$ python -q
>>> import numpy as np
>>> np.set_printoptions(precision=2, suppress=True, linewidth=160, sign=" ")
>>> feats = np.array([[2.0, 0.0, 0.0, 0.0],
...     [0.0, 8.0, 2.0, 2.0],
...     [0.0, 6.0, 9.0, 0.0],
...     [0.0, 3.0, 9.0, 5.0]])
>>> # 2 groups of indices that never mix
>>> rng = np.random.default_rng(38)
>>> other = feats + rng.integers(-2, 3, (4, 1)) @ rng.integers(-2, 3, (1, 4))
>>> print(other)
[[ 3. -1.  0. -1.]
 [ 0.  8.  2.  2.]
 [ 1.  5.  9. -1.]
 [ 1.  2.  9.  4.]]
>>> print(np.round(np.linalg.svd(other - feats, compute_uv=False), 2) + 0)
[ 3.  0.  0.  0.]
>>> print(np.linalg.matrix_rank(other - feats, tol=1e-8))
1
>>> other = np.array([[-2, 1, 1], [2, -2, -2]])
>>> cent = np.kron(other, feats)
>>> print(np.round(np.linalg.norm(cent, 2), 2), round(float(np.linalg.norm(other, 2) * np.linalg.norm(feats, 2)), 2))
66.69 66.69
>>> other = np.array([[1, 1], [1, -1]])
>>> data = np.kron(other, np.kron(other, other))[rng.permutation(8)][:6]
>>> print(data)
[[ 1 -1 -1  1  1 -1 -1  1]
 [ 1  1  1  1  1  1  1  1]
 [ 1 -1  1 -1  1 -1  1 -1]
 [ 1  1  1  1 -1 -1 -1 -1]
 [ 1  1 -1 -1 -1 -1  1  1]
 [ 1  1 -1 -1  1  1 -1 -1]]
>>> f = np.array([1, 0])
>>> print(np.convolve(data[5], f))
[ 1  1 -1 -1  1  1 -1 -1  0]
>>> other = data / np.linalg.norm(data, axis=1, keepdims=True)
>>> gram = other @ other.T
>>> print((gram - 2 * np.eye(6)).round(6).argmax(axis=1))
[ 1  0  0  0  0  0]
>>> other = data + rng.integers(-2, 3, (6, 1)) @ rng.integers(-2, 3, (1, 8))
>>> print(other)
[[-3 -5  3  3  1  1 -3 -1]
 [ 1  1  1  1  1  1  1  1]
 [-1 -3  3  0  1  0  0 -2]
 [ 1  1  1  1 -1 -1 -1 -1]
 [-1 -1  1  0 -1  0  0  0]
 [ 5  5 -5 -3  1 -1  1  1]]
>>> print(other - data)
[[-4 -4  4  2  0  2 -2 -2]
 [ 0  0  0  0  0  0  0  0]
 [-2 -2  2  1  0  1 -1 -1]
 [ 0  0  0  0  0  0  0  0]
 [-2 -2  2  1  0  1 -1 -1]
 [ 4  4 -4 -2  0 -2  2  2]]
>>> print(np.linalg.matrix_rank(other - data, tol=1e-8))
1
>>> X = np.load("layer10.npy")
>>> print(X)
[[ 0  1  1  0  1  1]
 [ 1  0  1  1  0  0]
 [ 1  1  0  0  0  0]
 [ 0  1  0  0  1  0]
 [ 1  0  0  1  0  1]
 [ 1  0  0  0  1  0]]
>>> # symmetric, so the eigenvalues are real
>>> print(X @ X)
[[ 4  1  1  2  1  1]
 [ 1  3  1  0  2  1]
 [ 1  1  2  1  1  1]
 [ 2  0  1  2  0  1]
 [ 1  2  1  0  3  1]
 [ 1  1  1  1  1  2]]
>>> print(X.sum(axis=0))
[ 4  3  2  2  3  2]
>>> print(np.argwhere(np.triu(X)))
[[ 0  1]
 [ 0  2]
 [ 0  4]
 [ 0  5]
 [ 1  2]
 [ 1  3]
 [ 3  4]
 [ 4  5]]
>>> print(np.trace(X @ X @ X) // 6)
2
>>> L = np.diag(X.sum(axis=1)) - X
>>> print(np.round(np.linalg.eigvalsh(L), 2) + 0)
[ 0.    1.38  1.7   3.62  4.    5.3 ]
>>> print(np.linalg.matrix_rank(L))
5
